In [1]: import numpy as np

In [2]: from numpy import linalg as LA

In [3]: np.set_printoptions(suppress=True, linewidth=200)

In [4]: rnd = lambda a: np.round(a, 3) + 0

In [5]: arr = np.loadtxt("m.csv", delimiter=",")

In [6]: arr
Out[6]: 
array([[ 1., -1.,  0.,  0.,  0.,  0.],
       [-1.,  0.,  0.,  0.,  0.,  0.],
       [ 1.,  0.,  0.,  0.,  0.,  0.],
       [ 0.,  0.,  1., -1.,  0.,  0.],
       [ 0.,  0., -1.,  0.,  0.,  0.],
       [ 0.,  0.,  1.,  0.,  0.,  0.],
       [ 0.,  0.,  0.,  0.,  1., -1.],
       [ 0.,  0.,  0.,  0., -1.,  0.],
       [ 0.,  0.,  0.,  0.,  1.,  0.]])

In [7]: hat = arr @ LA.solve(arr.T @ arr, arr.T)

In [8]: np.trace(hat)
Out[8]: np.float64(6.0)

In [9]: LA.matrix_rank(np.eye(9) - hat)
Out[9]: np.int64(3)

In [10]: np.allclose(hat @ hat, hat)
Out[10]: True

In [11]: hat @ arr[:, 1]
Out[11]: array([-1.,  0.,  0.,  0.,  0.,  0.,  0.,  0.,  0.])

In [12]: np.diag(hat)
Out[12]: array([1. , 0.5, 0.5, 1. , 0.5, 0.5, 1. , 0.5, 0.5])

In [13]: blk = np.stack([arr, -1 * arr, arr[::-1]])

In [14]: rnd(LA.norm(blk, axis=(1, 2)))
Out[14]: array([3.464, 3.464, 3.464])

In [15]: LA.matrix_rank(blk.reshape(3, -1))
Out[15]: np.int64(2)

In [16]: (blk @ arr.T).shape
Out[16]: (3, 9, 9)

In [17]: X = np.array([[2, 6, -2, -1], [1, 2, -1, -1], [2, 6, -2, -1], [0, 4, 0, 2]])

In [18]: rnd(LA.norm(X, 2) / LA.norm(X))
Out[18]: np.float64(0.96)

In [19]: [round(float(x), 3) for x in LA.svd(X, compute_uv=False)[:3]]
Out[19]: [10.385, 3.027, 0.0]

In [20]: LA.matrix_rank(X, rtol=0.1)
Out[20]: np.int64(2)

In [21]: U, sv, VT = LA.svd(X, full_matrices=False)

In [22]: rnd(VT @ VT.T)
Out[22]: 
array([[1., 0., 0., 0.],
       [0., 1., 0., 0.],
       [0., 0., 1., 0.],
       [0., 0., 0., 1.]])

In [23]: rnd(np.cumsum(sv ** 2) / np.sum(sv ** 2))
Out[23]: array([0.922, 1.   , 1.   , 1.   ])

In [24]: U, sv, VT = LA.svd(arr, full_matrices=False)

In [25]: rnd(sv)
Out[25]: array([1.848, 1.848, 1.848, 0.765, 0.765, 0.765])

In [26]: np.allclose(U * sv @ VT, arr)
Out[26]: True

In [27]: data = np.loadtxt("run18.csv", delimiter=",")

In [28]: rnd(data)
Out[28]: 
array([[ 0.385, -0.433, -0.144,  0.168],
       [-0.433,  0.487,  0.162, -0.189],
       [-0.144,  0.162,  0.054, -0.063],
       [ 0.168, -0.189, -0.063,  0.074]])

In [29]: rk = LA.matrix_rank(data)

In [30]: rk
Out[30]: np.int64(1)

In [31]: null = LA.svd(data)[2][rk:].T

In [32]: np.allclose(data @ null, 0)
Out[32]: True

In [33]: rnd(data @ null)
Out[33]: 
array([[0., 0., 0.],
       [0., 0., 0.],
       [0., 0., 0.],
       [0., 0., 0.]])

In [34]: null.shape
Out[34]: (4, 3)

In [35]: rnd(null @ null.T)
Out[35]: 
array([[ 0.615,  0.433,  0.144, -0.168],
       [ 0.433,  0.513, -0.162,  0.189],
       [ 0.144, -0.162,  0.946,  0.063],
       [-0.168,  0.189,  0.063,  0.926]])

In [36]: [int(LA.matrix_rank(data[:i])) for i in range(1, len(data) + 1)]
Out[36]: [1, 1, 1, 1]

In [37]: ev, evecs = LA.eigh(data)

In [38]: x = np.array([-3, -1, 1, 4])

In [39]: rnd(x @ data @ x)
Out[39]: np.float64(0.096)

In [40]: rnd(evecs * np.maximum(ev, 0) @ evecs.T)
Out[40]: 
array([[ 0.385, -0.433, -0.144,  0.168],
       [-0.433,  0.487,  0.162, -0.189],
       [-0.144,  0.162,  0.054, -0.063],
       [ 0.168, -0.189, -0.063,  0.074]])

In [41]: rnd(x @ data @ x / (x @ x)), rnd(ev[0]), ev[-1]
Out[41]: (np.float64(0.004), np.float64(0.0), np.float64(1.0))

In [42]: A2 = data / LA.norm(data, axis=1, keepdims=True)

In [43]: C2 = A2 @ A2.T

In [44]: rnd(C2[2])
Out[44]: array([-1.,  1.,  1., -1.])

In [45]: (np.abs(C2) > 0.9).astype(int)
Out[45]: 
array([[1, 1, 1, 1],
       [1, 1, 1, 1],
       [1, 1, 1, 1],
       [1, 1, 1, 1]])

In [46]: np.degrees(np.arccos(np.clip(C2[2, 3], -1, 1)))
Out[46]: np.float64(180.0)

In [47]: rnd(LA.eigvals(data))
Out[47]: array([0., 1., 0., 0.])

In [48]: rnd(np.kron(np.eye(2, dtype=int), data))
Out[48]: 
array([[ 0.385, -0.433, -0.144,  0.168,  0.   ,  0.   ,  0.   ,  0.   ],
       [-0.433,  0.487,  0.162, -0.189,  0.   ,  0.   ,  0.   ,  0.   ],
       [-0.144,  0.162,  0.054, -0.063,  0.   ,  0.   ,  0.   ,  0.   ],
       [ 0.168, -0.189, -0.063,  0.074,  0.   ,  0.   ,  0.   ,  0.   ],
       [ 0.   ,  0.   ,  0.   ,  0.   ,  0.385, -0.433, -0.144,  0.168],
       [ 0.   ,  0.   ,  0.   ,  0.   , -0.433,  0.487,  0.162, -0.189],
       [ 0.   ,  0.   ,  0.   ,  0.   , -0.144,  0.162,  0.054, -0.063],
       [ 0.   ,  0.   ,  0.   ,  0.   ,  0.168, -0.189, -0.063,  0.074]])

In [49]: rnd(np.poly(data))
Out[49]: array([ 1., -1.,  0.,  0.,  0.])

In [50]: rnd(LA.det(data[::-1]))
Out[50]: np.float64(0.0)

In [51]: C2 = data.T @ data

In [52]: rnd(LA.svd(data, compute_uv=False) ** 2)
Out[52]: array([1., 0., 0., 0.])

In [53]: LA.matrix_rank(C2)
Out[53]: np.int64(1)

In [54]: rnd(C2)
Out[54]: 
array([[ 0.385, -0.433, -0.144,  0.168],
       [-0.433,  0.487,  0.162, -0.189],
       [-0.144,  0.162,  0.054, -0.063],
       [ 0.168, -0.189, -0.063,  0.074]])

In [55]: rnd(np.trace(C2)), rnd((data ** 2).sum())
Out[55]: (np.float64(1.0), np.float64(1.0))

In [56]: np.allclose(C2, C2.T)
Out[56]: True

In [57]: E = np.load("data.npy")

In [58]: E
Out[58]: 
array([[1., 0., 0.],
       [0., 1., 0.],
       [0., 0., 1.]])

In [59]: rnd(np.abs(LA.eigvals(E)).max())
Out[59]: np.float64(1.0)

In [60]: (E + E.T) / 2
Out[60]: 
array([[1., 0., 0.],
       [0., 1., 0.],
       [0., 0., 1.]])

In [61]: E.inv()
---------------------------------------------------------------------------
AttributeError                            Traceback (most recent call last)
Cell In[61], line 1
----> 1 E.inv()

AttributeError: 'numpy.ndarray' object has no attribute 'inv'

In [62]: (E - E.T) / 2
Out[62]: 
array([[0., 0., 0.],
       [0., 0., 0.],
       [0., 0., 0.]])

In [63]: rnd(LA.matrix_power(E, 2))
Out[63]: 
array([[1., 0., 0.],
       [0., 1., 0.],
       [0., 0., 1.]])

In [64]: np.allclose(E, E.T)
Out[64]: True

In [65]: E @ E
Out[65]: 
array([[1., 0., 0.],
       [0., 1., 0.],
       [0., 0., 1.]])

In [66]: np.sort(np.abs(np.fft.fft(E[0]))), rnd(np.sort(LA.svd(E, compute_uv=False)))
Out[66]: (array([1., 1., 1.]), array([1., 1., 1.]))

In [67]: E @ np.ones(3)
Out[67]: array([1., 1., 1.])

In [68]: (E @ E)[0]
Out[68]: array([1., 0., 0.])

In [69]: x = np.ones(3)

In [70]: for _ in range(3):
    ...:     x = E @ x
    ...:     x /= LA.norm(x)
    ...:     print(round(x @ E @ x, 3))
    ...: 
1.0
1.0
1.0

In [71]: rnd(LA.eigvalsh(E)[-1])
Out[71]: np.float64(1.0)

In [72]: K = np.loadtxt("layer12.csv", delimiter=",")

In [73]: K
Out[73]: 
array([[ 0.6,  0.6,  1.5,  4. ],
       [ 0.6,  0.1,  0.2, -4. ],
       [-0.8,  0.8, -2.1, 23. ],
       [-2. , -2.1,  2.8,  5. ],
       [ 0.7, -0.2,  2.5,  3. ]])

In [74]: C2 = K.T @ K

In [75]: np.allclose(C2, C2.T)
Out[75]: True

In [76]: rnd(LA.svd(K, compute_uv=False) ** 2)
Out[76]: array([597.125,  23.328,   6.529,   0.119])

In [77]: rnd(LA.eigvalsh(C2)[::-1])
Out[77]: array([597.125,  23.328,   6.529,   0.119])

In [78]: rnd(C2)
Out[78]: 
array([[  5.85,   3.84,  -1.15, -26.3 ],
       [  3.84,   5.46,  -7.14,   9.3 ],
       [ -1.15,  -7.14,  20.79, -21.6 ],
       [-26.3 ,   9.3 , -21.6 , 595.  ]])

In [79]: (K @ K.T).shape
Out[79]: (5, 5)

In [80]: np.argsort(-LA.norm(C2, axis=0).round(6), kind="stable")[:3]
Out[80]: array([3, 2, 0])

In [81]: rnd(LA.norm(C2, 2) / LA.norm(C2))
Out[81]: np.float64(0.999)

In [82]: LA.matrix_rank(C2, rtol=0.1)
Out[82]: np.int64(1)

In [83]: A2 = np.array([[1, 0], [1, 0], [1, 3]])

In [84]: C = np.array([[2, 2, 5, 8], [6, 0, 3, 9]])

In [85]: A = A2 @ C

In [86]: A
Out[86]: 
array([[ 2,  2,  5,  8],
       [ 2,  2,  5,  8],
       [20,  2, 14, 35]])

In [87]: U, sv, VT = LA.svd(A)

In [88]: np.argmax(sv[:-1] / (sv[1:] + 1e-6)) + 1
Out[88]: np.int64(2)

In [89]: rnd(sv)
Out[89]: array([44.69 ,  4.671,  0.   ])

In [90]: A2 = U[:, :2] @ np.diag(sv[:2]) @ VT[:2]

In [91]: rnd(np.abs(A - A2).max())
Out[91]: np.float64(0.0)

In [92]: LA.matrix_rank(A, rtol=0.05)
Out[92]: np.int64(2)

In [93]: rnd(A2)
Out[93]: 
array([[ 2.,  2.,  5.,  8.],
       [ 2.,  2.,  5.,  8.],
       [20.,  2., 14., 35.]])

In [94]: M = np.loadtxt("a.csv", delimiter=",")

In [95]: M
Out[95]: 
array([[ 0.,  0., -1.,  2.,  0.],
       [ 0.,  0., -2.,  2., -2.],
       [ 1.,  2.,  0., -3., -2.],
       [-2., -2.,  3.,  0.,  1.],
       [ 0.,  2.,  2., -1.,  0.]])

In [96]: x = np.array([-3, 1, -1, -1, 0])

In [97]: rnd(LA.svd(M, compute_uv=False))
Out[97]: array([5.241, 5.241, 1.879, 1.879, 0.   ])

In [98]: rnd(LA.eigvals(M).real)
Out[98]: array([0., 0., 0., 0., 0.])

In [99]: q = LA.solve(np.eye(5) - M, np.eye(5) + M)

In [100]: rnd(LA.det(q))
Out[100]: np.float64(1.0)

In [101]: LA.matrix_rank(M, rtol=0.1)
Out[101]: np.int64(4)

In [102]: np.argsort(-LA.norm(M, axis=0).round(6), kind="stable")[:3]
Out[102]: array([2, 3, 1])

In [103]: [round(float(x), 3) for x in LA.svd(M, compute_uv=False)[:3]]
Out[103]: [5.241, 5.241, 1.879]

In [104]: rnd(LA.norm(M, 2) / LA.norm(M))
Out[104]: np.float64(0.666)

In [105]: rng = np.random.default_rng(48)

In [106]: A2 = K + rng.integers(-2, 3, (5, 3)) @ rng.integers(-2, 3, (3, 4))

In [107]: rnd(A2)
Out[107]: 
array([[ 1.6, -3.4,  1.5,  1. ],
       [-0.4,  2.1, -1.8, -5. ],
       [-5.8, -1.2, -6.1, 14. ],
       [-8. ,  0.9, -0.2,  1. ],
       [ 4.7,  2.8,  3.5,  9. ]])

In [108]: LA.matrix_rank(A2 - K, tol=1e-8)
Out[108]: np.int64(3)

In [109]: np.abs(A2 - K).sum(axis=1)
Out[109]: array([ 8.,  6., 20., 16., 14.])

In [110]: rnd(LA.svd(A2 - K, compute_uv=False))
Out[110]: array([15.348,  7.325,  2.187,  0.   ])

In [111]: rnd(A2 - K)
Out[111]: 
array([[ 1., -4.,  0., -3.],
       [-1.,  2., -2., -1.],
       [-5., -2., -4., -9.],
       [-6.,  3., -3., -4.],
       [ 4.,  3.,  1.,  6.]])

In [112]: feats = np.loadtxt("dump.csv", delimiter=",")

In [113]: rnd(feats)
Out[113]: 
array([[-0.141,  0.572, -0.808],
       [-0.99 , -0.082,  0.115],
       [ 0.   ,  0.816,  0.577]])

In [114]: x = np.array([-3, 3, 3])

In [115]: rnd(LA.det(feats))
Out[115]: np.float64(1.0)

In [116]: rnd(np.abs(LA.eigvals(feats)))
Out[116]: array([1., 1., 1.])

In [117]: [p for p in range(1, 25) if np.allclose(LA.matrix_power(feats, p), np.eye(3))]
Out[117]: []

In [118]: 3 - LA.matrix_rank(feats - np.eye(3), tol=1e-8)
Out[118]: np.int64(1)

In [119]: w1 = np.array([[1, 0, 1, 3, 0, 1], [2, 2, 3, 1, 1, 0], [2, 3, 2, 0, 2, 2]])

In [120]: b = np.array([2, 2, 3, 0, 2, 3])

In [121]: H = np.maximum(feats @ w1 + b, 0)

In [122]: (H > 0).astype(int)
Out[122]: 
array([[1, 1, 1, 1, 1, 1],
       [1, 1, 1, 0, 1, 1],
       [1, 1, 1, 1, 1, 1]])

In [123]: LA.matrix_rank(H)
Out[123]: np.int64(3)

In [124]: C = np.array([[3, 1, 0], [3, 4, 0], [0, 4, 3], [3, 2, 5], [0, 1, 1], [4, 4, 2]])

In [125]: rnd(H @ C)
Out[125]: 
array([[11.72 , 22.302, 13.045],
       [18.746, 28.908, 12.619],
       [49.527, 74.888, 36.176]])

In [126]: w1 @ C
Out[126]: 
array([[16, 15, 20],
       [15, 25, 15],
       [23, 32, 12]])

In [127]: (H @ C).round(6).argmax(axis=1)
Out[127]: array([1, 1, 1])
